>>> import numpy as np
>>> import numpy.linalg as la
>>> np.set_printoptions(suppress=True, linewidth=140)
>>> feats = np.load("x.npy")
>>> feats
array([[0, 1, 1, 1],
       [1, 0, 0, 1],
       [1, 0, 0, 1],
       [1, 1, 1, 0]])
>>> # rows 1 and 2 are equal
>>> evals, evecs = la.eigh(feats)
>>> np.round(la.eigvalsh(feats + 2 * np.eye(4)), 2)
array([0.44, 1.  , 2.  , 4.56])
>>> np.abs(evecs[:, -1]).round(6).argmax()
np.int64(0)
>>> round(evals.sum(), 2), np.trace(feats)
(np.float64(0.0), np.int64(0))
>>> np.round(la.svd(feats, compute_uv=False), 2) + 0
array([2.56, 1.56, 1.  , 0.  ])
>>> np.round(la.eigvalsh(feats @ feats), 2) + 0
array([0.  , 1.  , 2.44, 6.56])
>>> evals.round(2) + 0
array([-1.56, -1.  ,  0.  ,  2.56])
>>> other = feats / la.norm(feats, axis=1, keepdims=True)
>>> G = other @ other.T
>>> G[2].round(2)
array([0.41, 1.  , 1.  , 0.41])
>>> G.round(2)
array([[1.  , 0.41, 0.41, 0.67],
       [0.41, 1.  , 1.  , 0.41],
       [0.41, 1.  , 1.  , 0.41],
       [0.67, 0.41, 0.41, 1.  ]])
>>> round(np.degrees(np.arccos(np.clip(G[2, 0], -1, 1))), 2)
np.float64(65.91)
>>> (G - 2 * np.eye(4)).round(6).argmax(axis=1)
array([3, 2, 1, 0])
>>> evals, evecs = la.eigh(feats)
>>> vec = np.array([3, 9, 7, -8])
>>> np.abs(feats).sum(axis=1).max(), np.round(np.abs(evals).max(), 2)
(np.int64(3), np.float64(2.56))
>>> np.round(evecs * np.abs(evals) @ evecs.T, 2)
array([[1.59, 0.24, 0.24, 0.59],
       [0.24, 0.97, 0.97, 0.24],
       [0.24, 0.97, 0.97, 0.24],
       [0.59, 0.24, 0.24, 1.59]])
>>> [round(float(x), 2) for x in la.svd(feats, compute_uv=False)[:3]]
[2.56, 1.56, 1.0]
>>> la.cond(feats) > 100
np.True_
>>> E = np.array([[0.3, -0.6, 0.2],
...     [-0.6, -1.4, -0.1],
...     [-0.6, 1.3, -0.1],
...     [1.6, -0.1, -1.0],
...     [1.8, 0.2, -1.0],
...     [0.3, -1.6, 0.6],
...     [-0.1, -2.4, 0.6],
...     [-0.6, 0.9, -1.7],
...     [-0.4, -0.5, -2.6],
...     [0.3, 0.5, -0.2],
...     [0.8, -0.1, 0.9],
...     [0.8, 0.3, -1.4],
...     [1.0, -1.4, 0.4],
...     [-0.9, -0.5, -1.3],
...     [-0.6, 0.4, 0.2],
...     [1.1, -0.2, -0.3],
...     [0.2, 1.4, 0.2],
...     [-1.4, 0.0, -1.9]])
>>> rng = np.random.default_rng(291501)
>>> E[:, 2] = 4 * E[:, 1] + 0.02 * rng.normal(size=18)
>>> E.round(2)
array([[ 0.3 , -0.6 , -2.39],
       [-0.6 , -1.4 , -5.61],
       [-0.6 ,  1.3 ,  5.16],
       [ 1.6 , -0.1 , -0.38],
       [ 1.8 ,  0.2 ,  0.82],
       [ 0.3 , -1.6 , -6.43],
       [-0.1 , -2.4 , -9.62],
       [-0.6 ,  0.9 ,  3.62],
       [-0.4 , -0.5 , -1.98],
       [ 0.3 ,  0.5 ,  1.95],
       [ 0.8 , -0.1 , -0.43],
       [ 0.8 ,  0.3 ,  1.19],
       [ 1.  , -1.4 , -5.59],
       [-0.9 , -0.5 , -2.01],
       [-0.6 ,  0.4 ,  1.58],
       [ 1.1 , -0.2 , -0.8 ],
       [ 0.2 ,  1.4 ,  5.59],
       [-1.4 ,  0.  ,  0.03]])
>>> G = np.cov(E, rowvar=False)
>>> np.argwhere(np.triu(np.abs(np.corrcoef(E.T)) > 0.8, 1))
array([[1, 2]])
>>> T = np.stack([E, 3 * E, E[::-1]])
>>> la.matrix_rank(T.reshape(3, -1))
np.int64(2)
>>> la.matrix_rank(T)
array([3, 3, 3])
>>> z = rng.permutation(3)
>>> other = E[:, z] * rng.choice([-1, 1], 3)
>>> other.round(2)
array([[-0.6 ,  2.39,  0.3 ],
       [-1.4 ,  5.61, -0.6 ],
       [ 1.3 , -5.16, -0.6 ],
       [-0.1 ,  0.38,  1.6 ],
       [ 0.2 , -0.82,  1.8 ],
       [-1.6 ,  6.43,  0.3 ],
       [-2.4 ,  9.62, -0.1 ],
       [ 0.9 , -3.62, -0.6 ],
       [-0.5 ,  1.98, -0.4 ],
       [ 0.5 , -1.95,  0.3 ],
       [-0.1 ,  0.43,  0.8 ],
       [ 0.3 , -1.19,  0.8 ],
       [-1.4 ,  5.59,  1.  ],
       [-0.5 ,  2.01, -0.9 ],
       [ 0.4 , -1.58, -0.6 ],
       [-0.2 ,  0.8 ,  1.1 ],
       [ 1.4 , -5.59,  0.2 ],
       [ 0.  , -0.03, -1.4 ]])
>>> left, _, Vt = la.svd(E.T @ other)
>>> np.round(left @ Vt, 2) + 0
array([[ 0.,  0.,  1.],
       [ 1.,  0.,  0.],
       [ 0., -1.,  0.]])
>>> z
array([1, 2, 0])
